% ipython --no-banner

In [1]: import numpy as np

In [2]: np.set_printoptions(precision=2, suppress=True, linewidth=200, legacy="1.25")

In [3]: F = np.array([[0, 2, 2], [3, 2, 3], [3, 1, 3]])

In [4]: F
Out[4]: 
array([[0, 2, 2],
       [3, 2, 3],
       [3, 1, 3]])

In [5]: ev, vecs = np.linalg.eig(F)

In [6]: np.sort(np.linalg.eigvals(F @ F))
Out[6]: array([ 0.28,  3.27, 39.45])

In [7]: ev
Out[7]: array([ 6.28, -1.81,  0.53])

In [8]: round(np.abs(np.linalg.eigvals(F)).max(), 2)
Out[8]: 6.28

In [9]: (F - F.T) / 2
Out[9]: 
array([[ 0. , -0.5, -0.5],
       [ 0.5,  0. ,  1. ],
       [ 0.5, -1. ,  0. ]])

In [10]: np.allclose(F @ F.T, F.T @ F)
Out[10]: False

In [11]: F.inv()
AttributeError: 'numpy.ndarray' object has no attribute 'inv'


In [12]: F @ F
Out[12]: 
array([[12,  6, 12],
       [15, 13, 21],
       [12, 11, 18]])

In [13]: M2 = np.array([[1, 1, -1], [0, 1, 1], [-2, -2, -3]])

In [14]: np.linalg.matrix_rank(F @ M2)
Out[14]: 3

In [15]: np.einsum("ij->j", F)
Out[15]: array([6, 5, 8])

In [16]: M2.T @ F.T
Out[16]: 
array([[ -4,  -3,  -3],
       [ -2,  -1,  -2],
       [ -4, -10, -11]])

In [17]: r0 = np.array([3, 1])

In [18]: np.cross(F[1, :3], F[0, :3])
Out[18]: array([-2, -6,  6])

In [19]: np.polyval(r0, F[1])
Out[19]: array([10,  7, 10])

In [20]: np.array([np.convolve(row, r0, "same") for row in F])
Out[20]: 
array([[ 0,  6,  8],
       [ 9,  9, 11],
       [ 9,  6, 10]])

In [21]: rng = np.random.default_rng(225)

In [22]: idx = rng.permutation(3)

In [23]: M2 = F[:, idx] * rng.choice([-1, 1], 3)

In [24]: M2
Out[24]: 
array([[-2, -2,  0],
       [-2, -3,  3],
       [-1, -3,  3]])

In [25]: left, _, VT = np.linalg.svd(F.T @ M2)

In [26]: np.round(np.linalg.lstsq(F, M2)[0], 2) + 0
Out[26]: 
array([[ 0.,  0.,  1.],
       [-1.,  0.,  0.],
       [ 0., -1.,  0.]])

In [27]: np.round(left @ VT, 2) + 0
Out[27]: 
array([[ 0.,  0.,  1.],
       [-1.,  0.,  0.],
       [ 0., -1.,  0.]])

In [28]: idx
Out[28]: array([1, 2, 0])

In [29]: arr = np.loadtxt("out2.csv", delimiter=",")

In [30]: arr
Out[30]: 
array([[ 2.,  0.,  2., -2.],
       [ 0.,  2.,  4., -4.],
       [ 0.,  0.,  0.,  2.],
       [ 0.,  0.,  0.,  2.]])

In [31]: np.allclose(arr @ arr.T, arr.T @ arr)
Out[31]: False

In [32]: np.trace(arr)
Out[32]: 6.0

In [33]: arr.inv()
AttributeError: 'numpy.ndarray' object has no attribute 'inv'


In [34]: (arr + arr.T) / 2
Out[34]: 
array([[ 2.,  0.,  1., -1.],
       [ 0.,  2.,  2., -2.],
       [ 1.,  2.,  0.,  1.],
       [-1., -2.,  1.,  2.]])

In [35]: arr @ arr
Out[35]: 
array([[ 4.,  0.,  4., -4.],
       [ 0.,  4.,  8., -8.],
       [ 0.,  0.,  0.,  4.],
       [ 0.,  0.,  0.,  4.]])

In [36]: (arr - arr.T) / 2
Out[36]: 
array([[ 0.,  0.,  1., -1.],
       [ 0.,  0.,  2., -2.],
       [-1., -2.,  0.,  1.],
       [ 1.,  2., -1.,  0.]])

In [37]: np.einsum("ii->", arr)
Out[37]: 6.0

In [38]: np.poly(arr)
Out[38]: array([ 1., -6., 12., -8.,  0.])

In [39]: np.linalg.eigvals(arr)
Out[39]: array([2., 2., 0., 2.])

In [40]: np.prod(np.diag(arr)), np.round(np.linalg.det(arr), 2)
Out[40]: (0.0, 0.0)

In [41]: np.linalg.matrix_power(arr - np.diag(np.diag(arr)), 4)
Out[41]: 
array([[0., 0., 0., 0.],
       [0., 0., 0., 0.],
       [0., 0., 0., 0.],
       [0., 0., 0., 0.]])

In [42]: np.sort(np.linalg.eigvals(arr))
Out[42]: array([0., 2., 2., 2.])

In [43]: [int(np.linalg.matrix_rank(np.linalg.matrix_power(arr, p))) for p in range(1, 5)]
Out[43]: [3, 3, 3, 3]

In [44]: arr @ arr
Out[44]: 
array([[ 4.,  0.,  4., -4.],
       [ 0.,  4.,  8., -8.],
       [ 0.,  0.,  0.,  4.],
       [ 0.,  0.,  0.,  4.]])

In [45]: np.linalg.matrix_rank(arr - arr[0, 0] * np.eye(4))
Out[45]: 1

In [46]: G = arr.T @ arr

In [47]: np.diag(G)
Out[47]: array([ 4.,  4., 20., 28.])

In [48]: np.round(np.linalg.svd(arr, compute_uv=False) ** 2, 2) + 0
Out[48]: array([48.,  4.,  4.,  0.])

In [49]: np.linalg.matrix_rank(G)
Out[49]: 3

In [50]: np.round(np.linalg.eigvalsh(G)[::-1], 2) + 0
Out[50]: array([48.,  4.,  4.,  0.])

In [51]: (arr @ arr.T).shape
Out[51]: (4, 4)

In [52]: G
Out[52]: 
array([[  4.,   0.,   4.,  -4.],
       [  0.,   4.,   8.,  -8.],
       [  4.,   8.,  20., -20.],
       [ -4.,  -8., -20.,  28.]])

In [53]: np.trace(G), (arr ** 2).sum()
Out[53]: (56.0, 56.0)

In [54]: feats = np.load("case0.npy")

In [55]: feats
Out[55]: 
array([[ 0.7 ,  0.9 ,  0.1 ],
       [-0.4 , -0.6 , -1.7 ],
       [ 0.78,  0.81,  0.03]])

In [56]: M2 = np.array([[8, -1, -9], [-6, 3, -6]])

In [57]: W2 = np.kron(M2, feats)

In [58]: np.linalg.matrix_rank(W2)
Out[58]: 6

In [59]: round(float(np.linalg.norm(W2, 2)), 2), round(float(np.linalg.norm(M2, 2) * np.linalg.norm(feats, 2)), 2)
Out[59]: (25.23, 25.23)

In [60]: W2.shape
Out[60]: (6, 9)

In [61]: w1 = np.array([[-1, 3], [-2, 2], [-3, -1]])

In [62]: c = np.array([-3, -1])

In [63]: H = np.maximum(feats @ w1 + c, 0)

In [64]: (H > 0).astype(int)
Out[64]: 
array([[0, 1],
       [1, 0],
       [0, 1]])

In [65]: (H > 0).mean(axis=0)
Out[65]: array([0.33, 0.67])

In [66]: H
Out[66]: 
array([[0.  , 2.8 ],
       [3.7 , 0.  ],
       [0.  , 2.93]])

In [67]: W2 = np.array([[0, 1, 0], [2, 1, 2]])

In [68]: w1 @ W2
Out[68]: 
array([[ 6,  2,  6],
       [ 4,  0,  4],
       [-2, -4, -2]])

In [69]: (H @ W2).round(6).argmax(axis=1)
Out[69]: array([0, 1, 0])

In [70]: H @ W2
Out[70]: 
array([[5.6 , 2.8 , 5.6 ],
       [0.  , 3.7 , 0.  ],
       [5.86, 2.93, 5.86]])

In [71]: left, s, VT = np.linalg.svd(feats)

In [72]: np.argmax(s[:-1] / (s[1:] + 1e-6)) + 1
Out[72]: 2

In [73]: M2 = left[:, :2] @ np.diag(s[:2]) @ VT[:2]

In [74]: round(np.linalg.norm(feats - M2, 2), 2), round(s[2], 2)
Out[74]: (0.08, 0.08)

In [75]: np.linalg.matrix_rank(feats, rtol=0.05)
Out[75]: 2

In [76]: np.round(np.abs(feats - M2).max(), 2)
Out[76]: 0.04

In [77]: J = np.array([[0, 0, 0, 0, 1],
    ...:     [0, 0, -2, 0, 0],
    ...:     [0, 0, 0, 0, 0],
    ...:     [0, -2, 0, 0, 0],
    ...:     [0, 0, 0, 1, 0]])

In [78]: x = np.array([-1, -1, 1, 0, 0])

In [79]: h1 = np.maximum(J @ x, 0)

In [80]: J.T @ h1
Out[80]: array([ 0, -4,  0,  0,  0])

In [81]: h1
Out[81]: array([0, 0, 0, 2, 0])

In [82]: round(np.linalg.norm(J, 2) / np.linalg.norm(J), 2)
Out[82]: 0.63

In [83]: np.linalg.cond(J) > 100
Out[83]: True

In [84]: np.linalg.matrix_rank(J, rtol=0.1)
Out[84]: 4

In [85]: rk = np.linalg.matrix_rank(J)

In [86]: rk
Out[86]: 4

In [87]: null = np.linalg.svd(J)[2][rk:].T

In [88]: null.shape
Out[88]: (5, 1)

In [89]: [int(np.linalg.matrix_rank(J[:, :j + 1])) for j in range(5)]
Out[89]: [0, 1, 2, 3, 4]

In [90]: null[:, 0] / null[np.abs(null[:, 0]).round(6).argmax(), 0]
Out[90]: array([1., 0., 0., 0., 0.])

In [91]: [int(np.linalg.matrix_rank(np.delete(J, i, axis=0))) for i in range(5)]
Out[91]: [3, 3, 4, 3, 3]

In [92]: J @ null
Out[92]: 
array([[0.],
       [0.],
       [0.],
       [0.],
       [0.]])

In [93]: def softmax(z):
    ...:     e = np.exp(z - z.max(axis=-1, keepdims=True))
    ...:     return e / e.sum(axis=-1, keepdims=True)
    ...: 

In [94]: softmax(J[2])
Out[94]: array([0.2, 0.2, 0.2, 0.2, 0.2])

In [95]: scores = J @ J.T / np.sqrt(5)

In [96]: softmax(scores)
Out[96]: 
array([[0.28, 0.18, 0.18, 0.18, 0.18],
       [0.1 , 0.6 , 0.1 , 0.1 , 0.1 ],
       [0.2 , 0.2 , 0.2 , 0.2 , 0.2 ],
       [0.1 , 0.1 , 0.1 , 0.6 , 0.1 ],
       [0.18, 0.18, 0.18, 0.18, 0.28]])

In [97]: left, s, VT = np.linalg.svd(J)

In [98]: s
Out[98]: array([2., 2., 1., 1., 0.])

In [99]: M2 = left[:, :4] @ np.diag(s[:4]) @ VT[:4]

In [100]: np.linalg.matrix_rank(M2)
Out[100]: 4

In [101]: M2
Out[101]: 
array([[ 0.,  0.,  0.,  0.,  1.],
       [ 0.,  0., -2.,  0.,  0.],
       [ 0.,  0.,  0.,  0.,  0.],
       [ 0., -2.,  0.,  0.,  0.],
       [ 0.,  0.,  0.,  1.,  0.]])

In [102]: np.round(np.linalg.norm(J - M2) / np.linalg.norm(J), 2)
Out[102]: 0.0

In [103]: np.abs(J - M2).max()
Out[103]: 0.0

In [104]: round(np.linalg.norm(J - M2, 2), 2), s[4]
Out[104]: (0.0, 0.0)

In [105]: X = np.loadtxt("w.csv", delimiter=",")

In [106]: X
Out[106]: 
array([[-2.,  1.,  1., -1.],
       [-1.,  1.,  2., -3.],
       [ 2., -1., -3.,  3.],
       [-3., -1., -2., -2.],
       [-1.,  0., -1.,  2.]])

In [107]: x = np.array([1, -1, -2, 0])

In [108]: rhs = X @ x

In [109]: np.round(np.linalg.pinv(X) @ X, 2) + 0
Out[109]: 
array([[1., 0., 0., 0.],
       [0., 1., 0., 0.],
       [0., 0., 1., 0.],
       [0., 0., 0., 1.]])

In [110]: np.round(np.linalg.solve(X.T @ X, X.T @ rhs), 2) + 0
Out[110]: array([ 1., -1., -2.,  0.])

In [111]: rhs = rhs + 0.02 * rng.normal(size=5)

In [112]: rhs
Out[112]: array([-5.02, -6.  ,  9.01,  1.99,  1.04])

In [113]: c, *_ = np.linalg.lstsq(X, rhs)

In [114]: [round(float(np.linalg.norm(np.linalg.solve(X.T @ X + lam * np.eye(4), X.T @ rhs))), 2) for lam in (0, 1, 10, 100)]
Out[114]: [2.44, 2.22, 1.54, 0.53]

In [115]: c
Out[115]: array([ 0.99, -1.01, -1.99,  0.01])

In [116]: c.round()
Out[116]: array([ 1., -1., -2.,  0.])

In [117]: ang = np.radians(90)

In [118]: Rm = np.eye(4)

In [119]: Rm[0, 0] = Rm[3, 3] = np.cos(ang)

In [120]: Rm[0, 3], Rm[3, 0] = -np.sin(ang), np.sin(ang)

In [121]: Rm.round(2) + 0
Out[121]: 
array([[ 0.,  0.,  0., -1.],
       [ 0.,  1.,  0.,  0.],
       [ 0.,  0.,  1.,  0.],
       [ 1.,  0.,  0.,  0.]])

In [122]: M2 = X @ Rm.T

In [123]: np.allclose(np.linalg.norm(X, axis=1), np.linalg.norm(M2, axis=1))
Out[123]: True

In [124]: np.linalg.svd(X, compute_uv=False), np.linalg.svd(M2, compute_uv=False)
Out[124]: (array([6.84, 4.16, 2.15, 0.51]), array([6.84, 4.16, 2.15, 0.51]))

In [125]: round(float(np.linalg.det(Rm)), 2), np.trace(Rm)
Out[125]: (1.0, 2.0)

In [126]: np.allclose(X @ X.T, M2 @ M2.T)
Out[126]: True

In [127]: np.abs(M2 - X).max(axis=0)
Out[127]: array([5., 0., 0., 3.])

In [128]: M2 = np.array([[0, -3], [1, 3], [2, 2], [2, 3]])

In [129]: np.einsum("ik,kj->ji", X, M2)
Out[129]: 
array([[ 1., -1., -1., -9.,  2.],
       [ 8.,  1., -6., -4.,  7.]])

In [130]: np.einsum("ik,kj->ij", X, M2)
Out[130]: 
array([[ 1.,  8.],
       [-1.,  1.],
       [-1., -6.],
       [-9., -4.],
       [ 2.,  7.]])

In [131]: M2.T @ X.T
Out[131]: 
array([[ 1., -1., -1., -9.,  2.],
       [ 8.,  1., -6., -4.,  7.]])

In [132]: np.linalg.matrix_rank(X @ M2)
Out[132]: 2

In [133]: x = np.array([-2, -3, -3, 2])

In [134]: rhs = X @ x

In [135]: c, lr = np.zeros(4), 1 / np.linalg.norm(X, 2) ** 2

In [136]: for i in range(30):
     ...:     c -= lr * X.T @ (X @ c - rhs)
     ...:     if i % 10 == 0: print(i, round(np.linalg.norm(X @ c - rhs), 2))
     ...: 
0 10.6
10 0.91
20 0.82

In [137]: c
Out[137]: array([-1.76, -1.7 , -3.72,  1.73])

In [138]: round(np.linalg.cond(X), 2)
Out[138]: 13.43

In [139]: r0 = np.array([-1, -3, -3, 4])

In [140]: W0 = -1 * np.eye(4) + np.outer(r0, r0)

In [141]: W0
Out[141]: 
array([[  0.,   3.,   3.,  -4.],
       [  3.,   8.,   9., -12.],
       [  3.,   9.,   8., -12.],
       [ -4., -12., -12.,  15.]])

In [142]: Q, vecs = np.linalg.qr(W0[:, :2])[0], np.linalg.qr(W0[:, 2:])[0]

In [143]: s = np.linalg.svd(Q.T @ vecs, compute_uv=False)

In [144]: np.round(np.linalg.norm(Q @ Q.T - vecs @ vecs.T, 2), 2)
Out[144]: 1.0

In [145]: [round(float(np.linalg.det(W0[:i, :i])), 2) + 0 for i in range(1, 5)]
Out[145]: [0.0, -9.0, 18.0, -34.0]

In [146]: np.all(np.linalg.eigvalsh(W0) > 0)
Out[146]: False

In [147]: np.round(np.linalg.eigvalsh(W0).min(), 2)
Out[147]: -1.0

In [148]: K = np.array([[0.1, -0.6, -42.0, 0.0, -0.2],
     ...:     [0.3, 0.0, 10.0, 0.2, -1.4],
     ...:     [0.3, 0.1, -2.0, -0.8, -0.8],
     ...:     [1.0, 0.7, -56.0, -1.8, 0.8],
     ...:     [-0.9, 0.5, -6.0, 1.6, 1.0]])

In [149]: left, s, VT = np.linalg.svd(K)

In [150]: s
Out[150]: array([71.01,  2.68,  1.73,  0.8 ,  0.26])

In [151]: np.argmax(s[:-1] / (s[1:] + 1e-6)) + 1
Out[151]: 1

In [152]: M2 = left[:, :1] @ np.diag(s[:1]) @ VT[:1]

In [153]: round(float(np.linalg.norm(K - M2, 2)), 2), round(float(s[1]), 2)
Out[153]: (2.68, 2.68)

In [154]: np.linalg.matrix_rank(K, rtol=0.05)
Out[154]: 1

In [155]: r0 = np.array([2, 0])

In [156]: data = np.array([np.roll(r0, i) for i in range(2)])

In [157]: data
Out[157]: 
array([[2, 0],
       [0, 2]])

In [158]: np.round(np.linalg.det(data[::-1]), 2)
Out[158]: -4.0

In [159]: round(float(np.linalg.det(data.T)), 2)
Out[159]: 4.0

In [160]: round(np.linalg.eigvals(data).sum().real, 2)
Out[160]: 4.0

In [161]: round(np.linalg.det(2 * data), 2), round(float(np.linalg.det(data)), 2)
Out[161]: (16.0, 4.0)

In [162]: np.einsum("ii->", data)
Out[162]: 4

In [163]: np.einsum("ij,ji->", data, data)
Out[163]: 8
